In [1]: import numpy as np

In [2]: import numpy.linalg as la

In [3]: np.set_printoptions(suppress=True, linewidth=160)

In [4]: M = np.array([[3.0, 0.0, 2.0, 0.0],
   ...:     [0.0, 3.0, 0.0, 2.0],
   ...:     [2.0, 0.0, 3.0, 0.0],
   ...:     [0.0, 2.0, 0.0, 3.0]])

In [5]: # 2 groups of indices that never mix

In [6]: np.round(la.det(M.T), 2)
Out[6]: np.float64(25.0)

In [7]: round(float(la.eigvals(M).sum().real), 2)
Out[7]: 12.0

In [8]: round(la.det(M[::-1]), 2)
Out[8]: np.float64(25.0)

In [9]: np.einsum("ij,ji->", M, M)
Out[9]: np.float64(52.0)

In [10]: np.round(np.poly(M), 2)
Out[10]: array([  1., -12.,  46., -60.,  25.])

In [11]: M @ (-1.0) ** np.arange(4)
Out[11]: array([ 5., -5.,  5., -5.])

In [12]: np.sort(np.abs(np.fft.fft(M[0]))), np.round(np.sort(la.svd(M, compute_uv=False)), 2)
Out[12]: (array([1., 1., 5., 5.]), array([1., 1., 5., 5.]))

In [13]: M @ np.ones(4)
Out[13]: array([5., 5., 5., 5.])

In [14]: X = np.loadtxt("block16.csv", delimiter=",")

In [15]: X.round(2) + 0
Out[15]: 
array([[-0.18,  0.16, -0.09, -0.28,  0.  , -0.74, -0.2 ,  0.13,  0.44, -0.05, -0.07,  0.19],
       [ 0.15, -0.1 ,  0.29, -0.21, -0.46,  0.08,  0.01, -0.29,  0.09, -0.44, -0.58,  0.  ],
       [ 0.  ,  0.  , -0.17, -0.1 , -0.37,  0.17, -0.22, -0.15, -0.07, -0.32,  0.58,  0.46],
       [-0.18,  0.47, -0.22, -0.45,  0.03,  0.01, -0.29, -0.26, -0.43, -0.06, -0.02, -0.31],
       [ 0.18, -0.1 , -0.54,  0.21, -0.38,  0.01, -0.18,  0.43,  0.13, -0.22, -0.03, -0.38],
       [ 0.4 ,  0.04,  0.24, -0.02, -0.21, -0.31, -0.1 ,  0.13, -0.38,  0.2 ,  0.1 , -0.34],
       [-0.22, -0.48,  0.39,  0.1 ,  0.07, -0.31, -0.2 , -0.08, -0.16, -0.32,  0.32, -0.25],
       [ 0.15,  0.55,  0.51,  0.14, -0.23,  0.04, -0.04,  0.35,  0.05,  0.  ,  0.14,  0.16],
       [-0.55,  0.18, -0.05,  0.61, -0.19, -0.13, -0.05, -0.02, -0.32, -0.06, -0.27,  0.11],
       [-0.07,  0.13, -0.12, -0.07, -0.23, -0.26,  0.85, -0.1 , -0.07, -0.15,  0.23, -0.14],
       [ 0.29, -0.2 , -0.17, -0.1 ,  0.12, -0.24,  0.08,  0.24, -0.56, -0.07, -0.23,  0.51],
       [ 0.48,  0.28, -0.12,  0.43,  0.37, -0.19, -0.06, -0.42,  0.1 , -0.36,  0.03, -0.01],
       [ 0.15, -0.13, -0.11,  0.16, -0.4 , -0.2 , -0.12, -0.49,  0.05,  0.59,  0.03,  0.1 ]])

In [16]: # columns are unit length and at right angles

In [17]: out = np.c_[X[:, :5] @ np.array([[-2, 2, 1, -1, -1],
    ...:     [0, 2, 2, 1, 2],
    ...:     [0, -2, 0, 1, -2],
    ...:     [1, 0, 0, 1, 1],
    ...:     [2, -1, 2, -1, 1]]), np.array([0, 0, 1, 1, 0, 2, 3, 2, 0, 2, 2, 3, 2])]

In [18]: out.round(2)
Out[18]: 
array([[ 0.09,  0.14,  0.14, -0.02,  0.41,  0.  ],
       [-1.42, -0.03, -0.97,  0.29, -1.6 ,  0.  ],
       [-0.84,  0.71, -0.74,  0.11, -0.13,  1.  ],
       [-0.01,  0.99,  0.83, -0.05,  1.17,  1.  ],
       [-0.91,  1.62, -0.78, -0.23,  0.52,  0.  ],
       [-1.24,  0.62,  0.07,  0.06, -1.02,  2.  ],
       [ 0.68, -2.25, -1.05,  0.15, -1.35,  3.  ],
       [-0.61,  0.61,  0.78,  1.29, -0.16,  2.  ],
       [ 1.33, -0.45, -0.56,  1.48,  1.43,  0.  ],
       [-0.39,  0.59, -0.28,  0.24,  0.27,  2.  ],
       [-0.44,  0.4 ,  0.14, -0.89, -0.33,  2.  ],
       [ 0.22,  1.39,  1.79, -0.25,  1.13,  3.  ],
       [-0.94,  0.65, -0.92,  0.17, -0.44,  2.  ]])

In [19]: np.round(la.norm(out - X @ la.lstsq(X, out)[0], axis=0), 2) + 0
Out[19]: array([0.  , 0.  , 0.  , 0.  , 0.  , 2.05])

In [20]: la.matrix_rank(out)
Out[20]: np.int64(6)
